>>> import numpy as np
>>> import numpy.linalg as la
>>> np.set_printoptions(suppress=True, linewidth=100)
>>> def tidy(a):
...     return np.round(a, 2) + 0
... 
>>> mat = np.loadtxt("sample10.csv", delimiter=",")
>>> print(tidy(mat))
[[ 0.43  0.24  0.41 -0.16]
 [ 0.24  0.9  -0.17  0.06]
 [ 0.41 -0.17  0.71  0.11]
 [-0.16  0.06  0.11  0.96]]
>>> # projection: eigenvalues are 0 or 1
>>> U, s = la.svd(mat)
Traceback (most recent call last):
  File "<python-input-7>", line 1, in <module>
    U, s = la.svd(mat)
    ^^^^
ValueError: too many values to unpack (expected 2)
>>> U, s, Vt = la.svd(mat, full_matrices=False)
>>> print(U.shape, s.shape, Vt.shape)
(4, 4) (4,) (4, 4)
>>> print(tidy(U.T @ U))
[[1. 0. 0. 0.]
 [0. 1. 0. 0.]
 [0. 0. 1. 0.]
 [0. 0. 0. 1.]]
>>> print(tidy(U.T @ mat @ Vt.T))
[[1. 0. 0. 0.]
 [0. 1. 0. 0.]
 [0. 0. 1. 0.]
 [0. 0. 0. 0.]]
>>> print(tidy(s / s[0]))
[1. 1. 1. 0.]
>>> print(tidy(np.sqrt((s ** 2).sum())), tidy(la.norm(mat)))
1.73 1.73
>>> print(np.allclose(mat @ mat.T, mat.T @ mat))
True
>>> la.determinant(mat)
Traceback (most recent call last):
  File "<python-input-15>", line 1, in <module>
    la.determinant(mat)
    ^^^^^^^^^^^^^^
AttributeError: module 'numpy.linalg' has no attribute 'determinant'
>>> print(tidy(np.sort(np.abs(la.eigvals(mat)))))
[0. 1. 1. 1.]
>>> print(np.trace(mat))
3.0
>>> print(tidy(la.matrix_power(mat, 4)))
[[ 0.43  0.24  0.41 -0.16]
 [ 0.24  0.9  -0.17  0.06]
 [ 0.41 -0.17  0.71  0.11]
 [-0.16  0.06  0.11  0.96]]
>>> print(tidy(la.det(mat)))
0.0
>>> vec = np.array([0, -5, 0, -2])
>>> print(tidy(mat @ vec))
[-0.87 -4.64  0.61 -2.23]
>>> print(tidy((mat * vec).sum(axis=1)))
[-0.87 -4.64  0.61 -2.23]
>>> print(tidy(mat @ np.ones(4)))
[0.91 1.04 1.06 0.98]
>>> print(la.norm(mat @ vec) <= la.norm(mat, 2) * la.norm(vec) + 1e-9)
True
>>> print(tidy(np.einsum("ij,j->i", mat, vec)))
[-0.87 -4.64  0.61 -2.23]
>>> print(tidy(mat @ np.eye(4)[1]))
[ 0.24  0.9  -0.17  0.06]
>>> print(tidy(mat @ (2 * vec)))
[-1.74 -9.29  1.23 -4.47]
